$ python3 -q
>>> import numpy as np
>>> np.set_printoptions(precision=2, suppress=True, linewidth=140)
>>> rng = np.random.default_rng(7767)
>>> th = np.sort(rng.uniform(-2, 2, 12))
>>> data = np.c_[th, th ** 2, th ** 3] @ np.array([[-2, 1, 0, 0, 0, 1], [-2, -2, 2, 1, 0, 0], [2, 2, 2, -1, -2, 2]])
>>> print(data.round(2) + 0)
[[-14.06 -19.4   -4.95   8.81  11.29 -13.07]
 [ -9.55 -14.27  -2.82   6.35   7.76  -9.33]
 [ -6.46 -10.63  -1.51   4.62   5.38  -6.77]
 [ -5.5   -9.47  -1.14   4.07   4.64  -5.97]
 [ -3.81  -7.37  -0.53   3.09   3.36  -4.55]
 [  0.11  -0.07   0.01   0.     0.    -0.06]
 [  0.08  -0.05   0.     0.     0.    -0.04]
 [ -0.59   0.16   0.15   0.05  -0.03   0.28]
 [ -1.97   1.31   4.97  -0.11  -2.59   3.68]
 [ -1.84   1.73   6.21  -0.27  -3.38   4.57]
 [ -1.09   3.21   9.99  -0.89  -5.89   7.32]
 [  1.9    7.39  18.96  -2.78 -12.26  14.09]]
>>> # null space of dimension 3
>>> C = data[[6, 2]].astype(float)
>>> for _ in range(7):
...     z = np.linalg.norm(data[:, None] - C, axis=-1).argmin(axis=1)
...     C = np.array([data[z == j].mean(axis=0) for j in range(2)])
... 
>>> print(z)
[1 1 1 1 1 0 0 0 0 0 0 0]
>>> print(C)
[[ -0.48   1.95   5.76  -0.57  -3.45   4.26]
 [ -7.88 -12.23  -2.19   5.39   6.48  -7.93]]
>>> print(C[1] - C[0])
[ -7.39 -14.18  -7.95   5.96   9.93 -12.2 ]
>>> U, s = np.linalg.svd(C)
Traceback (most recent call last):
  File "<python-input-12>", line 1, in <module>
    U, s = np.linalg.svd(C)
    ^^^^
ValueError: too many values to unpack (expected 2)
>>> U, s, vt = np.linalg.svd(C, full_matrices=False)
>>> np.round(vt @ vt.T, 2) + 0
array([[1., 0.],
       [0., 1.]])
>>> round(float(np.sqrt((s ** 2).sum())), 2), np.round(np.linalg.norm(C), 2)
(20.45, np.float64(20.45))
>>> (s > 1e-8).sum()
np.int64(2)
>>> np.abs(vt[0])
array([0.38, 0.63, 0.19, 0.27, 0.37, 0.45])
>>> s / s[0]
array([1.  , 0.33])
>>> print(s)
[19.43  6.35]
>>> np.abs(np.diag(np.linalg.qr(data)[1])) > 1e-9
array([ True,  True,  True, False, False, False])
>>> try:
...     np.linalg.inv(data)
... except np.linalg.LinAlgError as e:
...     print("failed:", e)
... 
failed: Last 2 dimensions of the array must be square
>>> round(np.trace(np.linalg.pinv(data) @ data), 2)
np.float64(3.0)
>>> W0 = np.array([[-6, -9, 4, -4, 7, -4, -8],
...     [-6, -3, -1, 1, 5, -2, -9],
...     [-2, 7, 1, 9, 8, 6, -3],
...     [5, 6, -1, 0, -3, 5, 9],
...     [0, 3, -5, -6, -4, -9, 2],
...     [-3, 9, 3, -6, -4, -6, 5],
...     [8, 6, 2, 9, -8, 0, 8],
...     [0, 6, -1, 4, 3, -3, -5]]) * (rng.random((8, 7)) < 0.3)
>>> W0
array([[-6,  0,  4,  0,  0, -4, -8],
       [ 0,  0,  0,  1,  5,  0, -9],
       [ 0,  7,  0,  9,  0,  0,  0],
       [ 0,  0, -1,  0, -3,  5,  9],
       [ 0,  0,  0,  0,  0,  0,  0],
       [ 0,  9,  3,  0,  0,  0,  5],
       [ 0,  0,  2,  9, -8,  0,  0],
       [ 0,  0, -1,  0,  3, -3,  0]])
>>> vec = np.array([-2, 2, -1, 1, 2, -2, -2])
>>> y = W0 @ vec
>>> y
array([ 32,  29,  23, -33,   0,   5,  -9,  13])
>>> np.linalg.lstsq(W0, y)[0]
array([-2.,  2., -1.,  1.,  2., -2., -2.])
>>> np.round(np.linalg.pinv(W0) @ W0, 2) + 0
array([[1., 0., 0., 0., 0., 0., 0.],
       [0., 1., 0., 0., 0., 0., 0.],
       [0., 0., 1., 0., 0., 0., 0.],
       [0., 0., 0., 1., 0., 0., 0.],
       [0., 0., 0., 0., 1., 0., 0.],
       [0., 0., 0., 0., 0., 1., 0.],
       [0., 0., 0., 0., 0., 0., 1.]])
>>> y = y + 0.3 * rng.normal(size=8)
>>> y
array([ 32.1 ,  29.32,  22.86, -33.39,   0.2 ,   4.77,  -8.57,  12.93])
>>> c, *_ = np.linalg.lstsq(W0, y)
>>> np.round(W0.T @ (y - W0 @ c), 2) + 0
array([0., 0., 0., 0., 0., 0., 0.])
>>> [round(float(np.linalg.norm(np.linalg.solve(W0.T @ W0 + lam * np.eye(7), W0.T @ y))), 2) for lam in (0, 1, 10, 100)]
[4.61, 4.42, 3.98, 2.74]
>>> c.round()
array([-2.,  2., -1.,  1.,  2., -2., -2.])
>>> hat = W0 @ np.linalg.solve(W0.T @ W0, W0.T)
>>> hat.round(2) + 0
array([[1., 0., 0., 0., 0., 0., 0., 0.],
       [0., 1., 0., 0., 0., 0., 0., 0.],
       [0., 0., 1., 0., 0., 0., 0., 0.],
       [0., 0., 0., 1., 0., 0., 0., 0.],
       [0., 0., 0., 0., 0., 0., 0., 0.],
       [0., 0., 0., 0., 0., 1., 0., 0.],
       [0., 0., 0., 0., 0., 0., 1., 0.],
       [0., 0., 0., 0., 0., 0., 0., 1.]])
>>> np.trace(hat)
np.float64(7.0)
>>> print(hat @ W0[:, 0])
[-6.  0.  0.  0.  0.  0.  0.  0.]
>>> np.diag(hat)
array([1., 1., 1., 1., 0., 1., 1., 1.])
>>> np.allclose(hat @ hat, hat)
True
